In [1]: import numpy as np

In [2]: np.set_printoptions(precision=1, suppress=True, linewidth=100)

In [3]: F = np.load("out2.npy")

In [4]: F
Out[4]: 
array([[ 1,  0,  0,  0,  0,  0,  0],
       [-1,  1,  0,  0,  0,  0,  0],
       [-2, -3,  1,  0,  0,  0,  0],
       [ 3, -2,  1,  1,  0,  0,  0],
       [ 1,  3,  2,  1,  1,  0,  0],
       [ 3,  3,  3, -2,  2,  1,  0],
       [-3, -3,  1,  2,  1, -1,  1]])

In [5]: Uu, sig = np.linalg.svd(F)
Traceback (most recent call last):
  Cell In[5], line 1
    Uu, sig = np.linalg.svd(F)
ValueError: too many values to unpack (expected 2)


In [6]: Uu, sig, VT = np.linalg.svd(F, full_matrices=False)

In [7]: np.allclose(Uu * sig @ VT, F)
Out[7]: True

In [8]: np.abs(VT[0])
Out[8]: array([0.6, 0.7, 0.2, 0.2, 0.1, 0.1, 0.1])

In [9]: round(np.sqrt((sig ** 2).sum()), 1), np.round(np.linalg.norm(F), 1)
Out[9]: (np.float64(10.5), np.float64(10.5))

In [10]: Y = np.array([[-1, -2], [-1, 2], [2, -2]])

In [11]: J = np.tile(Y, (2, 3))

In [12]: J
Out[12]: 
array([[-1, -2, -1, -2, -1, -2],
       [-1,  2, -1,  2, -1,  2],
       [ 2, -2,  2, -2,  2, -2],
       [-1, -2, -1, -2, -1, -2],
       [-1,  2, -1,  2, -1,  2],
       [ 2, -2,  2, -2,  2, -2]])

In [13]: u = np.array([1, -2, 3, 3, 2, 0, -3])

In [14]: Y = F + np.outer(u, np.eye(7)[5])

In [15]: np.linalg.matrix_rank(Y - F)
Out[15]: np.int64(1)

In [16]: round(np.linalg.det(Y) / np.linalg.det(F), 1), np.round(1 + np.linalg.solve(F, u)[5], 1)
Out[16]: (np.float64(-21.0), np.float64(-21.0))

In [17]: rng = np.random.default_rng(19206)

In [18]: z = rng.integers(0, 2, 5)

In [19]: X = np.triu((z[:, None] == z) & (rng.random((5, 5)) < 0.8), 1).astype(int)

In [20]: X += X.T

In [21]: X
Out[21]: 
array([[0, 0, 0, 1, 0],
       [0, 0, 1, 0, 1],
       [0, 1, 0, 0, 1],
       [1, 0, 0, 0, 0],
       [0, 1, 1, 0, 0]])

In [22]: z = rng.permutation(5)

In [23]: z
Out[23]: array([1, 3, 2, 0, 4])

In [24]: Y = X[z][:, z]

In [25]: Y
Out[25]: 
array([[0, 0, 1, 0, 1],
       [0, 0, 0, 1, 0],
       [1, 0, 0, 0, 1],
       [0, 1, 0, 0, 0],
       [1, 0, 1, 0, 0]])

In [26]: np.sort(np.abs(np.linalg.eigvals(Y)))
Out[26]: array([1., 1., 1., 1., 2.])

In [27]: np.round(np.linalg.det(Y), 1), round(np.linalg.det(X[z]), 1)
Out[27]: (np.float64(-2.0), np.float64(-2.0))

In [28]: np.allclose(Y, X)
Out[28]: False

In [29]: np.trace(Y)
Out[29]: np.int64(0)

In [30]: vals, vecs = np.linalg.eigh(X)

In [31]: x = np.array([-1, 3, -3, -1, -1])

In [32]: x @ X @ x
Out[32]: np.int64(-16)

In [33]: np.abs(X).sum(axis=1).max(), round(float(np.abs(vals).max()), 1)
Out[33]: (np.int64(2), 2.0)

In [34]: np.round(vecs * np.abs(vals) @ vecs.T, 1) + 0
Out[34]: 
array([[1. , 0. , 0. , 0. , 0. ],
       [0. , 1.3, 0.3, 0. , 0.3],
       [0. , 0.3, 1.3, 0. , 0.3],
       [0. , 0. , 0. , 1. , 0. ],
       [0. , 0.3, 0.3, 0. , 1.3]])

In [35]: vecs * np.maximum(vals, 0) @ vecs.T
Out[35]: 
array([[0.5, 0. , 0. , 0.5, 0. ],
       [0. , 0.7, 0.7, 0. , 0.7],
       [0. , 0.7, 0.7, 0. , 0.7],
       [0.5, 0. , 0. , 0.5, 0. ],
       [0. , 0.7, 0.7, 0. , 0.7]])

In [36]: np.linalg.eigvalsh(X[1:, 1:])
Out[36]: array([-1., -1.,  0.,  2.])

In [37]: (np.linalg.matrix_power((X != 0) + (X.T != 0) + np.eye(5), 5) > 0).astype(int)
Out[37]: 
array([[1, 0, 0, 1, 0],
       [0, 1, 1, 0, 1],
       [0, 1, 1, 0, 1],
       [1, 0, 0, 1, 0],
       [0, 1, 1, 0, 1]])

In [38]: X @ X
Out[38]: 
array([[1, 0, 0, 0, 0],
       [0, 2, 1, 0, 1],
       [0, 1, 2, 0, 1],
       [0, 0, 0, 1, 0],
       [0, 1, 1, 0, 2]])

In [39]: np.flatnonzero(np.linalg.matrix_power((X != 0) + (X.T != 0) + np.eye(5), 5)[1])
Out[39]: array([1, 2, 4])

In [40]: ang = np.radians(180)

In [41]: r_ = np.eye(5)

In [42]: r_[3, 3] = r_[1, 1] = np.cos(ang)

In [43]: r_[3, 1], r_[1, 3] = -np.sin(ang), np.sin(ang)

In [44]: r_.round(1) + 0
Out[44]: 
array([[ 1.,  0.,  0.,  0.,  0.],
       [ 0., -1.,  0.,  0.,  0.],
       [ 0.,  0.,  1.,  0.,  0.],
       [ 0.,  0.,  0., -1.,  0.],
       [ 0.,  0.,  0.,  0.,  1.]])

In [45]: Y = X @ r_.T

In [46]: np.allclose(X @ X.T, Y @ Y.T)
Out[46]: True

In [47]: np.allclose(np.linalg.norm(X, axis=1), np.linalg.norm(Y, axis=1))
Out[47]: True

In [48]: data = np.load("a.npy")

In [49]: data
Out[49]: 
array([[6, 2, 2, 5, 3],
       [2, 0, 3, 6, 5],
       [2, 3, 0, 3, 3],
       [5, 6, 3, 6, 2],
       [3, 5, 3, 2, 0]])

In [50]: Y = np.array([[1, -2], [0, 2], [2, -2], [-1, -2], [-1, 3]])

In [51]: np.einsum("ik,kj->ij", data, Y)
Out[51]: 
array([[  2, -13],
       [ -3,  -7],
       [ -4,   5],
       [  3, -10],
       [  7,  -6]])

In [52]: data @ Y
Out[52]: 
array([[  2, -13],
       [ -3,  -7],
       [ -4,   5],
       [  3, -10],
       [  7,  -6]])

In [53]: Y.T @ data.T
Out[53]: 
array([[  2,  -3,  -4,   3,   7],
       [-13,  -7,   5, -10,  -6]])

In [54]: z = rng.permutation(5)

In [55]: z
Out[55]: array([1, 4, 2, 3, 0])

In [56]: Y = data[z][:, z]

In [57]: Y
Out[57]: 
array([[0, 5, 3, 6, 2],
       [5, 0, 3, 2, 3],
       [3, 3, 0, 3, 2],
       [6, 2, 3, 6, 5],
       [2, 3, 2, 5, 6]])

In [58]: np.sort(np.abs(np.linalg.eigvals(Y)))
Out[58]: array([ 0.9,  2.4,  2.7,  6.2, 17. ])

In [59]: np.trace(Y)
Out[59]: np.int64(12)

In [60]: np.round(np.linalg.det(Y), 1), round(np.linalg.det(data[z]), 1)
Out[60]: (np.float64(624.0), np.float64(624.0))

In [61]: np.diag(Y)
Out[61]: array([0, 0, 0, 6, 6])

In [62]: np.allclose(Y, data)
Out[62]: False

In [63]: W0 = np.load("block16.npy")

In [64]: W0
Out[64]: 
array([[-4,  0,  0,  0,  0,  0,  0,  0],
       [ 0,  0,  0, -5,  0,  0,  0,  0],
       [ 0,  0,  5,  0,  0,  0,  0,  0],
       [ 0,  0,  0,  0, -1,  0,  0,  0],
       [ 0,  0,  0,  0,  0,  5,  0,  0],
       [ 0,  0,  0,  0,  0,  0,  0,  1],
       [ 0,  0,  0,  0,  0,  0,  4,  0],
       [ 0, -5,  0,  0,  0,  0,  0,  0]])

In [65]: (W0 != 0).astype(int)
Out[65]: 
array([[1, 0, 0, 0, 0, 0, 0, 0],
       [0, 0, 0, 1, 0, 0, 0, 0],
       [0, 0, 1, 0, 0, 0, 0, 0],
       [0, 0, 0, 0, 1, 0, 0, 0],
       [0, 0, 0, 0, 0, 1, 0, 0],
       [0, 0, 0, 0, 0, 0, 0, 1],
       [0, 0, 0, 0, 0, 0, 1, 0],
       [0, 1, 0, 0, 0, 0, 0, 0]])

In [66]: np.flatnonzero(np.linalg.matrix_power((W0 != 0) + (W0.T != 0) + np.eye(8), 8)[1])
Out[66]: array([1, 3, 4, 5, 7])
